$ python3 -q
>>> import numpy as np
>>> np.set_printoptions(precision=1, suppress=True, linewidth=140, floatmode="fixed")
>>> mat = np.load("test19.npy")
>>> print(mat)
[[-4  2 -2 -2  3  3  2 -1 -1  3  3 -1  2]
 [ 3  2  3 -1 -1 -2 -3  2 -1 -1  2 -1  2]
 [-1  2  5 -2  3  1 -3  3  3  3  1 -2 -2]
 [ 1 -2 -1 11 -1 -2 -1  2 -3 -3 -1 -2  1]
 [-1 -2 -1  0 -7 -2  1 -3  3 -2  1  1  1]
 [-1  2  2  0  2  8  2  0  3  1 -3 -1  3]
 [-3  2  3  1  2  3 -7 -3  2 -1 -3 -1  1]
 [ 1 -1  0  1  1 -2  1 12  1 -1  0 -3 -1]
 [-3  0  1  3  1  3 -3 -3 -2 -3 -3 -3 -1]
 [ 0  3  3  0 -1  2  3  2  2 -4  0  1  3]
 [ 0  1 -2  0 -1 -3  1  0  1  3 -9 -1  0]
 [-2  2 -2  0 -2  3  2 -2 -2  0  2 -8 -1]
 [ 3  0  1  2  1 -1  1 -2  0  1 -2  0 -3]]
>>> Uu, sigma, vt = np.linalg.svd(mat, full_matrices=False)
>>> print(np.allclose(Uu * sigma @ vt, mat))
True
>>> print(np.round(np.abs(vt[0]), 1) + 0)
[0.3 0.3 0.2 0.3 0.2 0.6 0.1 0.5 0.1 0.2 0.0 0.1 0.1]
>>> print(round(np.sqrt((sigma ** 2).sum()), 1), round(np.linalg.norm(mat), 1))
35.2 35.2
>>> print(sigma)
[16.6 14.8 14.1 12.1 11.0 10.3  8.3  6.4  5.6  4.5  3.3  1.4  0.3]
>>> O, R = np.linalg.qr(mat)
>>> print(np.round(np.trace(O @ O.T), 1))
13.0
>>> print(np.round(abs(R[0, 0]), 1), np.round(np.linalg.norm(mat[:, 0]), 1))
7.8 7.8
>>> print(np.abs(np.diag(R)))
[ 7.8  6.2  6.9 11.0  8.2  7.1  6.5 10.6  4.7  4.3  7.6  4.6  0.9]
>>> E = np.loadtxt("a.csv", delimiter=",")
>>> print(E)
[[  1.0  -2.0   4.0  -8.0]
 [  1.0  -1.0   1.0  -1.0]
 [  1.0   0.0   0.0   0.0]
 [  1.0   1.0   1.0   1.0]
 [  1.0   2.0   4.0   8.0]
 [  1.0   3.0   9.0  27.0]
 [  1.0   4.0  16.0  64.0]
 [  1.0   5.0  25.0 125.0]
 [  1.0   6.0  36.0 216.0]
 [  1.0   7.0  49.0 343.0]
 [  1.0   8.0  64.0 512.0]
 [  1.0   9.0  81.0 729.0]]
>>> x = np.array([0, 2, 1, -2])
>>> y = E @ x
>>> print(np.round(np.linalg.solve(E.T @ E, E.T @ y), 1) + 0)
[ 0.0  2.0  1.0 -2.0]
>>> print(np.round(np.linalg.lstsq(E, y)[0], 1) + 0)
[ 0.0  2.0  1.0 -2.0]
>>> print(y)
[   16.0     1.0     0.0     1.0    -8.0   -39.0  -104.0  -215.0  -384.0  -623.0  -944.0 -1359.0]
>>> rng = np.random.default_rng(4422)
>>> y = y + 0.1 * rng.normal(size=12)
>>> print(y)
[   16.0     1.0    -0.1     1.1    -7.9   -38.7  -104.1  -215.1  -384.3  -623.0  -943.9 -1359.1]
>>> c, *_ = np.linalg.lstsq(E, y)
>>> print([round(float(np.linalg.norm(np.linalg.solve(E.T @ E + lam * np.eye(4), E.T @ y))), 2) for lam in (0, 1, 10, 100)])
[3.02, 2.96, 2.69, 2.34]
>>> x = np.array([2, 2, 1, -2])
>>> y = E @ x
>>> c, lr = np.zeros(4), 1 / np.linalg.norm(E, 2) ** 2
>>> for i in range(30):
...     c -= lr * E.T @ (E @ c - y)
...     if i % 5 == 0: print(i, round(np.linalg.norm(E @ c - y), 1))
... 
0 42.1
5 42.0
10 41.9
15 41.8
20 41.8
25 41.7
>>> print(round(np.linalg.cond(E), 1))
508.0
>>> print(c.round(1) + 0)
[ 0.0  0.0 -0.2 -1.8]
>>> O, R = np.linalg.qr(E)
>>> print(round(abs(R[0, 0]), 1), round(float(np.linalg.norm(E[:, 0])), 1))
3.5 3.5
>>> print(np.abs(np.diag(R)))
[  3.5  12.0  36.5 107.6]
>>> print(np.round(O.T @ O, 1) + 0)
[[1.0 0.0 0.0 0.0]
 [0.0 1.0 0.0 0.0]
 [0.0 0.0 1.0 0.0]
 [0.0 0.0 0.0 1.0]]
>>> print(np.round(O @ R, 1) + 0)
[[  1.0  -2.0   4.0  -8.0]
 [  1.0  -1.0   1.0  -1.0]
 [  1.0   0.0   0.0   0.0]
 [  1.0   1.0   1.0   1.0]
 [  1.0   2.0   4.0   8.0]
 [  1.0   3.0   9.0  27.0]
 [  1.0   4.0  16.0  64.0]
 [  1.0   5.0  25.0 125.0]
 [  1.0   6.0  36.0 216.0]
 [  1.0   7.0  49.0 343.0]
 [  1.0   8.0  64.0 512.0]
 [  1.0   9.0  81.0 729.0]]
>>> print(O.round(1) + 0)
[[-0.3 -0.5  0.5  0.5]
 [-0.3 -0.4  0.2  0.0]
 [-0.3 -0.3  0.0 -0.3]
 [-0.3 -0.2 -0.2 -0.3]
 [-0.3 -0.1 -0.3 -0.3]
 [-0.3  0.0 -0.3 -0.1]
 [-0.3  0.0 -0.3  0.1]
 [-0.3  0.1 -0.3  0.3]
 [-0.3  0.2 -0.2  0.3]
 [-0.3  0.3  0.0  0.3]
 [-0.3  0.4  0.2  0.0]
 [-0.3  0.5  0.5 -0.5]]
>>> print(R)
[[  -3.5  -12.1  -83.7 -582.0]
 [   0.0   12.0   83.7  693.6]
 [   0.0    0.0   36.5  383.6]
 [   0.0    0.0    0.0 -107.6]]
>>> Z = np.array([[5, 1, 4, 3], [0, 2, 5, 3]])
>>> F = rng.normal(size=(38, 2)) @ Z + np.array([6, 6, 4, 1])
>>> print(F)
[[ 14.9   8.3  12.5   7.2]
 [ -1.9   6.5   2.8  -0.7]
 [  5.7   9.1  11.5   5.5]
 [  6.3   7.0   6.6   2.6]
 [ -5.0   4.3  -3.5  -4.8]
 [  1.0   3.1  -4.7  -4.8]
 [  3.8   4.1  -1.5  -2.5]
 [  9.8   5.4   3.6   1.2]
 [  7.0   1.6  -6.8  -5.3]
 [  2.8   3.1  -4.3  -4.4]
 [  9.6   5.4   3.6   1.2]
 [  7.5   7.1   7.3   3.2]
 [  6.4   6.0   4.0   1.0]
 [ 11.9   6.9   8.0   4.1]
 [  6.2   4.9   1.4  -0.6]
 [  4.5   7.2   6.5   2.3]
 [ 16.4   8.9  14.3   8.4]
 [ -3.0   2.8  -6.8  -6.6]
 [  4.6   4.4  -0.5  -1.9]
 [  8.6   7.7   9.1   4.4]
 [  3.4   7.0   5.7   1.7]
 [  7.4   6.6   5.9   2.3]
 [  2.2   2.6  -5.7  -5.3]
 [ -2.3   5.0  -1.0  -3.0]
 [  4.9   7.2   6.5   2.4]
 [  6.6   5.0   1.8  -0.2]
 [ -5.9   5.9   0.2  -2.7]
 [ -5.5  -1.8 -18.8 -14.1]
 [  1.2   4.7  -0.6  -2.3]
 [ -0.3   8.4   8.2   2.8]
 [  4.6   4.9   0.9  -1.0]
 [  1.4   8.1   7.8   2.7]
 [ 15.5   5.7   6.1   3.4]
 [ -6.6   5.8  -0.2  -3.0]
 [  6.5   7.9   8.8   4.0]
 [  9.2   5.3   3.2   0.9]
 [  6.5   8.3   9.9   4.6]
 [  5.5   2.9  -4.0  -3.9]]
>>> # null space of dimension 1
>>> print(np.round(np.trace(np.linalg.pinv(F) @ F), 1))
3.0
>>> print(np.allclose(F[:-1].T @ np.linalg.lstsq(F[:-1].T, F[-1])[0], F[-1]))
True
>>> gram = np.cov(F, rowvar=False)
>>> print(np.argsort(-F.std(axis=0).round(6), kind="stable"))
[2 0 3 1]
>>> print(np.corrcoef(F.T))
[[1.0 0.4 0.6 0.7]
 [0.4 1.0 1.0 0.9]
 [0.6 1.0 1.0 1.0]
 [0.7 0.9 1.0 1.0]]
>>> print(np.polyfit(F[:, 2], F[:, 1], 1))
[0.3 4.7]
>>> Uu, sigma, vt = np.linalg.svd(F)
>>> V = vt[:(sigma > 1e-8).sum()]
>>> x = F[24] + -2 * F[22] + rng.integers(2) * np.eye(4)[2]
>>> print(x)
[ 0.4  2.0 17.9 12.9]
>>> print(np.round(np.linalg.norm(x - V.T @ V @ x), 1))
0.0
>>> J = np.load("block17.npy")
>>> print(J)
[[ 8  9  2  3  0 18  2  6  3]
 [ 7  8  9  5  7 16  0  8  7]
 [ 0  9  5  3  0 18  9  3  9]
 [ 1  6  0  0  2 12  6  8  9]
 [ 7  3  9  4  3  6  1  7  2]
 [ 6  7  9  5  6 14  8  4  7]
 [ 0  0  7  3  1  0  8  3  4]]
>>> out = np.array([[1, -2],
...     [0, -1],
...     [0, 2],
...     [2, -1],
...     [2, -1],
...     [2, 1],
...     [2, -1],
...     [0, -2],
...     [0, -1]])
>>> print(np.vstack([J, out.T]).shape)
(9, 9)
>>> print(np.einsum("ik,kj->ij", J, out))
[[ 54 -23]
 [ 63 -23]
 [ 60  -8]
 [ 41 -29]
 [ 35 -17]
 [ 72 -21]
 [ 24  -8]]
>>> print(np.linalg.matrix_rank(np.vstack([J, out.T])))
9
>>> print(np.einsum("ij,ij->i", J, J))
[531 637 610 366 254 552 148]
>>> x = np.array([0, 5, 1, 5, 2, -3, -4, -3, -1])
>>> h = np.maximum(J @ x, 0)
>>> print(np.tanh(J @ x))
[-1.0  1.0 -1.0 -1.0  1.0 -1.0 -1.0]
>>> print(h)
[0 9 0 0 5 0 0]
>>> print(np.maximum(J @ x, 0) - np.maximum(-J @ x, 0))
[-21   9 -43 -59   5 -12 -21]
>>> print(J.T @ h)
[ 98  87 126  65  78 174   5 107  73]
>>> print(J * (h > 1e-9)[:, None])
[[ 0  0  0  0  0  0  0  0  0]
 [ 7  8  9  5  7 16  0  8  7]
 [ 0  0  0  0  0  0  0  0  0]
 [ 0  0  0  0  0  0  0  0  0]
 [ 7  3  9  4  3  6  1  7  2]
 [ 0  0  0  0  0  0  0  0  0]
 [ 0  0  0  0  0  0  0  0  0]]
